% python3 -q
>>> import numpy as np
>>> from numpy import linalg as LA
>>> np.set_printoptions(suppress=True, linewidth=120)
>>> feats = np.load("w.npy")
>>> print(feats)
[[22 10 -8]
 [10 11 -3]
 [-8 -3  3]]
>>> # symmetric
>>> proj = np.triu(np.array([[2, -2, 1], [3, -2, -1], [1, 2, -3]]), 1) + np.eye(3)
>>> A2 = proj @ feats @ LA.inv(proj)
>>> print(LA.matrix_rank(A2))
3
>>> print(round(float(LA.det(A2)), 2))
4.0
>>> print(proj @ feats - feats @ proj)
[[-28.  19.  -3.]
 [  8.  23.  -2.]
 [  0. -16.   5.]]
>>> print(np.trace(A2), np.trace(feats))
36.0 36
>>> print(np.round(np.poly(A2), 2))
[  1. -36. 168.  -4.]
>>> T = np.stack([feats, -2 * feats, feats[::-1]])
>>> print(np.round(LA.det(T), 2))
[  4. -32.  -4.]
>>> print(np.round(LA.norm(T, axis=(1, 2)), 2))
[30.98 61.97 30.98]
>>> print(LA.matrix_rank(T.reshape(3, -1)))
2
>>> print((T @ feats.T).shape)
(3, 3, 3)
>>> print(T.shape)
(3, 3, 3)
>>> vals, evecs = LA.eigh(feats)
>>> print(np.round(evecs.T @ feats @ evecs, 2) + 0)
[[ 0.02  0.    0.  ]
 [ 0.    5.48  0.  ]
 [ 0.    0.   30.5 ]]
>>> print(np.round(LA.eigvalsh(feats + 3 * np.eye(3)), 2))
[ 3.02  8.48 33.5 ]
>>> print(np.round(LA.eigvalsh(feats @ feats), 2) + 0)
[  0.    30.04 929.96]
>>> print(vals.sum(), np.trace(feats))
36.0 36
>>> print((vals > 1e-8).sum(), (vals < -1e-8).sum())
3 0
